$ ipython --no-banner

In [1]: import numpy as np

In [2]: from numpy import linalg as LA

In [3]: np.set_printoptions(suppress=True, linewidth=140)

In [4]: u = np.array([1, 0, 2, -1])

In [5]: X = 5 * np.eye(4) + np.outer(u, u)

In [6]: X
Out[6]: 
array([[ 6.,  0.,  2., -1.],
       [ 0.,  5.,  0.,  0.],
       [ 2.,  0.,  9., -2.],
       [-1.,  0., -2.,  6.]])

In [7]: # splits into 2 blocks

In [8]: x0 = np.array([-2, 2, 0, 2])

In [9]: target = X @ x0

In [10]: target
Out[10]: array([-14.,  10.,  -8.,  14.])

In [11]: np.round(LA.solve(X, target), 2)
Out[11]: array([-2.,  2.,  0.,  2.])

In [12]: np.round(LA.solve(X, 4 * target), 2)
Out[12]: array([-8.,  8.,  0.,  8.])

In [13]: np.round(LA.solve(X.T, X[0]), 2) + 0
Out[13]: array([1., 0., 0., 0.])

In [14]: x0 = np.ones(4)

In [15]: for _ in range(3):
    ...:     x0 = X @ x0
    ...:     x0 /= LA.norm(x0)
    ...:     print(round(x0 @ X @ x0, 2))
    ...: 
7.95
9.94
10.75

In [16]: np.round(LA.eigvalsh(X)[-1], 2)
Out[16]: np.float64(11.0)

In [17]: A = np.diag(np.array([4, 3, 3])) + -3 * np.eye(3, k=1) + -3 * np.eye(3, k=-1)

In [18]: A
Out[18]: 
array([[ 4., -3.,  0.],
       [-3.,  3., -3.],
       [ 0., -3.,  3.]])

In [19]: Y = A / LA.norm(A, axis=1, keepdims=True)

In [20]: cov = Y @ Y.T

In [21]: (cov - 2 * np.eye(3)).round(6).argmax(axis=1)
Out[21]: array([2, 0, 0])

In [22]: np.argwhere(np.triu(np.abs(cov) > 0.95, 1))
Out[22]: array([], shape=(0, 2), dtype=int64)

In [23]: J = np.load("run18.npy")

In [24]: J
Out[24]: 
array([[ 1.78, -0.29, -0.97, -3.11,  0.65,  4.51, -4.7 ],
       [-1.86, -2.02,  1.34, -1.01, -2.69,  0.22,  0.7 ],
       [-4.66, -2.97,  1.65,  0.22, -2.42, -0.69,  3.11],
       [-1.51, -0.3 , -1.43, -0.57,  1.84,  5.04, -4.01],
       [-3.6 , -3.46,  3.05,  0.51, -1.44,  1.4 ,  3.84],
       [-0.77,  0.56, -2.32, -1.03,  1.44,  5.84, -3.79],
       [-3.57, -2.62,  2.63,  0.22, -2.25, -0.63,  1.05],
       [-4.41, -1.6 ,  2.63,  1.57, -2.31,  0.35,  3.14],
       [-0.33, -1.39, -0.61, -1.94,  2.73,  4.52, -5.71],
       [-0.82, -2.21,  1.59, -1.61, -2.51, -0.5 ,  1.8 ],
       [-3.02, -1.6 ,  3.07,  0.15, -1.91, -2.57,  3.36]])

In [25]: Y = J / np.sqrt((J ** 2).mean(axis=1, keepdims=True))

In [26]: np.round(LA.norm(Y, axis=1), 2)
Out[26]: array([2.65, 2.65, 2.65, 2.65, 2.65, 2.65, 2.65, 2.65, 2.65, 2.65, 2.65])

In [27]: LA.matrix_rank(J - J.mean(axis=1, keepdims=True))
Out[27]: np.int64(6)

In [28]: LA.matrix_rank(Y) == LA.matrix_rank(J)
Out[28]: np.True_

In [29]: np.round(LA.norm(J, axis=1), 2)
Out[29]: array([7.53, 4.26, 7.02, 7.04, 7.3 , 7.61, 5.76, 6.83, 8.16, 4.52, 6.53])

In [30]: round(float(LA.norm(J[3], 1)), 2), round(LA.norm(J[3], np.inf), 2)
Out[30]: (14.7, np.float64(5.04))

In [31]: round(LA.norm(J, 2), 2)
Out[31]: np.float64(18.0)

In [32]: np.round(J[3] @ J[1], 2)
Out[32]: np.float64(-4.57)

In [33]: np.round(LA.norm(J, 1), 2), np.round(LA.norm(J, np.inf), 2)
Out[33]: (np.float64(35.21), np.float64(17.3))

In [34]: np.round(LA.norm(J) ** 2 / LA.norm(J, 2) ** 2, 2)
Out[34]: np.float64(1.53)

In [35]: LA.norm(J, axis=1).argmax()
Out[35]: np.int64(8)

In [36]: round(float(LA.norm(J[3] - J[1])), 2)
Out[36]: 8.77

In [37]: rng = np.random.default_rng(83001)

In [38]: labels = rng.integers(0, 3, 7)

In [39]: data = (labels[:, None] == labels) * -3 + np.eye(7)

In [40]: data
Out[40]: 
array([[-2.,  0., -3.,  0., -3., -3.,  0.],
       [ 0., -2.,  0.,  0.,  0.,  0.,  0.],
       [-3.,  0., -2.,  0., -3., -3.,  0.],
       [ 0.,  0.,  0., -2.,  0.,  0., -3.],
       [-3.,  0., -3.,  0., -2., -3.,  0.],
       [-3.,  0., -3.,  0., -3., -2.,  0.],
       [ 0.,  0.,  0., -3.,  0.,  0., -2.]])

In [41]: np.round(np.sort(LA.eigvals(data).real), 2)
Out[41]: array([-11.,  -5.,  -2.,   1.,   1.,   1.,   1.])

In [42]: np.round(LA.det(data), 2)
Out[42]: np.float64(-110.0)

In [43]: (data != 0).astype(int)
Out[43]: 
array([[1, 0, 1, 0, 1, 1, 0],
       [0, 1, 0, 0, 0, 0, 0],
       [1, 0, 1, 0, 1, 1, 0],
       [0, 0, 0, 1, 0, 0, 1],
       [1, 0, 1, 0, 1, 1, 0],
       [1, 0, 1, 0, 1, 1, 0],
       [0, 0, 0, 1, 0, 0, 1]])

In [44]: cov = J.T @ J

In [45]: LA.matrix_rank(cov)
Out[45]: np.int64(7)

In [46]: np.allclose(cov, cov.T)
Out[46]: True

In [47]: np.round(np.diag(cov), 2)
Out[47]: array([ 86.27,  44.16,  48.35,  21.28,  48.85, 110.14, 135.54])

In [48]: np.all(LA.eigvalsh(data) > 0)
Out[48]: np.False_

In [49]: round(float(LA.eigvalsh(data).min()), 2)
Out[49]: -11.0

In [50]: x0 = np.array([-2, 2, -3, -1, 0, 3, 2])

In [51]: target = data @ x0

In [52]: beta, lr = np.zeros(7), 1 / LA.norm(data, 2) ** 2

In [53]: for i in range(6):
    ...:     beta -= lr * data.T @ (data @ beta - target)
    ...:     if i % 2 == 0: print(i, round(LA.norm(data @ beta - target), 2))
    ...: 
0 6.92
2 6.36
4 6.01

In [54]: np.round(LA.cond(data), 2)
Out[54]: np.float64(11.0)

In [55]: beta.round(2)
Out[55]: array([-0.57,  0.37, -0.62,  0.3 , -0.48, -0.33,  0.45])

In [56]: Y = data / LA.norm(data, axis=1, keepdims=True)

In [57]: cov = Y @ Y.T

In [58]: cov[0].round(2)
Out[58]: array([1.  , 0.  , 0.97, 0.  , 0.97, 0.97, 0.  ])

In [59]: m1 = np.array([[3, 0, 2],
    ...:     [3, 0, 2],
    ...:     [-6, 0, -4],
    ...:     [0, 0, 0],
    ...:     [-6, 0, -4],
    ...:     [-3, 0, -2],
    ...:     [-3, 0, -2],
    ...:     [-6, 0, -4]])

In [60]: Uu, s, vt = LA.svd(m1)

In [61]: s.round(2) + 0
Out[61]: array([14.42,  0.  ,  0.  ])

In [62]: np.argmax(s[:-1] / (s[1:] + 1e-6)) + 1
Out[62]: np.int64(1)

In [63]: Y = Uu[:, :1] @ np.diag(s[:1]) @ vt[:1]

In [64]: np.round(LA.norm(m1 - Y) / LA.norm(m1), 2)
Out[64]: np.float64(0.0)

In [65]: Y.round(2)
Out[65]: 
array([[ 3.,  0.,  2.],
       [ 3.,  0.,  2.],
       [-6.,  0., -4.],
       [ 0.,  0.,  0.],
       [-6.,  0., -4.],
       [-3.,  0., -2.],
       [-3.,  0., -2.],
       [-6.,  0., -4.]])

In [66]: np.round(LA.norm(Y, 2) / LA.norm(Y), 2)
Out[66]: np.float64(1.0)

In [67]: LA.matrix_rank(Y, rtol=0.1)
Out[67]: np.int64(1)

In [68]: u = np.array([3, 2, 4])

In [69]: np.correlate(m1[0], m1[1], "full")
Out[69]: array([ 6,  0, 13,  0,  6])

In [70]: np.polyval(u, m1[0])
Out[70]: array([37,  4, 20])

In [71]: np.convolve(m1[0], u)
Out[71]: array([ 9,  6, 18,  4,  8])

In [72]: np.array([np.convolve(row, u, "same") for row in m1])
Out[72]: 
array([[  6,  18,   4],
       [  6,  18,   4],
       [-12, -36,  -8],
       [  0,   0,   0],
       [-12, -36,  -8],
       [ -6, -18,  -4],
       [ -6, -18,  -4],
       [-12, -36,  -8]])

In [73]: x0 = np.array([-2, 2, -1])

In [74]: m1 @ (2 * x0)
Out[74]: array([-16, -16,  32,   0,  32,  16,  16,  32])

In [75]: m1 * x0
Out[75]: 
array([[-6,  0, -2],
       [-6,  0, -2],
       [12,  0,  4],
       [ 0,  0,  0],
       [12,  0,  4],
       [ 6,  0,  2],
       [ 6,  0,  2],
       [12,  0,  4]])

In [76]: m1 @ np.eye(3)[0]
Out[76]: array([ 3.,  3., -6.,  0., -6., -3., -3., -6.])

In [77]: (m1 * x0).sum(axis=1)
Out[77]: array([-8, -8, 16,  0, 16,  8,  8, 16])

In [78]: np.sign((m1 @ x0).round(6))
Out[78]: array([-1, -1,  1,  0,  1,  1,  1,  1])

In [79]: np.einsum("ij,j->i", m1, x0)
Out[79]: array([-8, -8, 16,  0, 16,  8,  8, 16])

In [80]: (m1 @ x0).argmax()
Out[80]: np.int64(2)

In [81]: m1 @ np.ones(3)
Out[81]: array([  5.,   5., -10.,   0., -10.,  -5.,  -5., -10.])
